$ python3 -q
>>> import numpy as np
>>> from numpy import linalg as LA
>>> np.set_printoptions(precision=2, suppress=True, linewidth=120, sign=" ")
>>> def rnd(a):
...     return np.round(a, 2) + 0
... 
>>> data = np.array([[0.2, 0.0, 0.5, -3.5],
...     [0.0, -0.4, 0.5, 0.0],
...     [0.4, -1.6, -1.3, -1.5]])
>>> vec = np.array([-1, -1, 2, -1])
>>> rnd(data @ np.ones(4))
array([-2.8,  0.1, -4. ])
>>> np.sign((data @ vec).round(6))
array([ 1.,  1.,  1.])
>>> rnd(np.einsum("ij,j->i", data, vec))
array([ 4.3,  1.4,  0.1])
>>> data @ np.eye(4)[3]
array([-3.5,  0. , -1.5])
>>> LA.norm(data @ vec) <= LA.norm(data, 2) * LA.norm(vec) + 1e-9
np.True_
>>> (data @ vec).argmax()
np.int64(0)
>>> rnd(data @ (2 * vec))
array([ 8.6,  2.8,  0.2])
>>> data * vec
array([[-0.2, -0. ,  1. ,  3.5],
       [-0. ,  0.4,  1. , -0. ],
       [-0.4,  1.6, -2.6,  1.5]])
>>> rnd(data @ vec)
array([ 4.3,  1.4,  0.1])
>>> m1 = np.loadtxt("a.csv", delimiter=",")
>>> m1
array([[ 0.28,  0.01, -0.05],
       [-0.52, -0.16,  0.14],
       [-0.12,  1.59, -0.51],
       [ 0.56,  1.55, -0.61]])
>>> [round(float(x), 2) for x in LA.svd(m1, compute_uv=False)[:3]]
[2.4, 0.74, 0.0]
>>> rnd(LA.norm(m1, 2) / LA.norm(m1))
np.float64(0.96)
>>> np.abs(np.diag(LA.qr(m1)[1])) > 1e-9
array([ True,  True, False])
>>> rnd(m1 @ LA.pinv(m1) @ m1)
array([[ 0.28,  0.01, -0.05],
       [-0.52, -0.16,  0.14],
       [-0.12,  1.59, -0.51],
       [ 0.56,  1.55, -0.61]])
>>> LA.lstsq(m1[:-1].T, m1[-1])[2]
np.int32(2)
>>> np.unique(m1.round(6), axis=0).shape
(4, 3)
>>> vec = np.array([5, 2, 5])
>>> h = np.maximum(m1 @ vec, 0)
>>> rnd(np.tanh(m1 @ vec))
array([ 0.82, -0.98,  0.03,  0.99])
>>> rnd(np.maximum(m1 @ (3 * vec), 0))
array([ 3.51,  0.  ,  0.09,  8.55])
>>> other = np.array([[0, 2, 1], [2, 1, 2], [0, 2, 0]])
>>> rnd(np.einsum("ij,ij->i", m1, m1))
array([ 0.08,  0.32,  2.8 ,  3.09])
>>> LA.matrix_rank(np.vstack([m1, other.T]))
np.int64(3)
>>> rnd(np.einsum("ik,kj->ij", m1, other))
array([[ 0.02,  0.47,  0.3 ],
       [-0.32, -0.92, -0.84],
       [ 3.18,  0.33,  3.06],
       [ 3.1 ,  1.45,  3.66]])
>>> np.vstack([m1, other.T]).shape
(7, 3)
>>> rnd(np.einsum("ij->j", m1))
array([ 0.2 ,  2.99, -1.03])
>>> rnd(np.einsum("ik,kj->ji", m1, other))
array([[ 0.02, -0.32,  3.18,  3.1 ],
       [ 0.47, -0.92,  0.33,  1.45],
       [ 0.3 , -0.84,  3.06,  3.66]])
>>> LA.matrix_rank(m1 @ other)
np.int64(2)
>>> cent = 20 * np.array([[1.4, 0.7, -0.2], [-1.5, 0.6, 1.3]])
>>> rng = np.random.default_rng(519923)
>>> idx = rng.integers(0, 2, 16)
>>> K = cent[idx] + rng.normal(size=(16, 3))
>>> rnd(K)
array([[-30.62,  12.18,  25.34],
       [-30.73,  13.35,  23.65],
       [-31.34,  11.6 ,  26.56],
       [-30.9 ,  11.75,  25.74],
       [ 28.79,  11.84,  -4.87],
       [ 29.85,  13.68,  -4.36],
       [ 27.93,  12.25,  -2.98],
       [-29.64,  12.22,  25.22],
       [ 27.74,  14.9 ,  -3.83],
       [ 27.24,  12.94,  -4.92],
       [-28.34,  12.05,  25.16],
       [-31.35,  11.38,  24.7 ],
       [ 27.48,  15.77,  -2.25],
       [-29.84,  10.62,  26.64],
       [-30.16,  13.7 ,  25.93],
       [-31.32,   8.39,  25.73]])
>>> dist = LA.norm(K[:, None] - K[None], axis=-1)
>>> LA.matrix_rank(dist ** 2)
np.int64(5)
>>> dist[3].round(6).argsort(kind="stable")[:4]
array([  3,   0,   2,  11])
>>> (dist + 1e9 * np.eye(16)).round(6).argmin(axis=1)
array([  3,   0,   3,   0,   9,   4,   4,   0,  12,   4,   7,   3,   8,   3,   0,  13])
>>> cent = K[[14, 5]].astype(float)
>>> for _ in range(6):
...     idx = LA.norm(K[:, None] - cent, axis=-1).argmin(axis=1)
...     cent = np.array([K[idx == j].mean(axis=0) for j in range(2)])
... 
>>> idx
array([ 0,  0,  0,  0,  1,  1,  1,  0,  1,  1,  0,  0,  1,  0,  0,  0])
>>> np.abs(cent[1] - cent[0]).argmax()
np.int64(0)
>>> rnd(cent)
array([[-30.42,  11.72,  25.47],
       [ 28.17,  13.56,  -3.87]])
>>> np.bincount(idx)
array([ 10,   6])
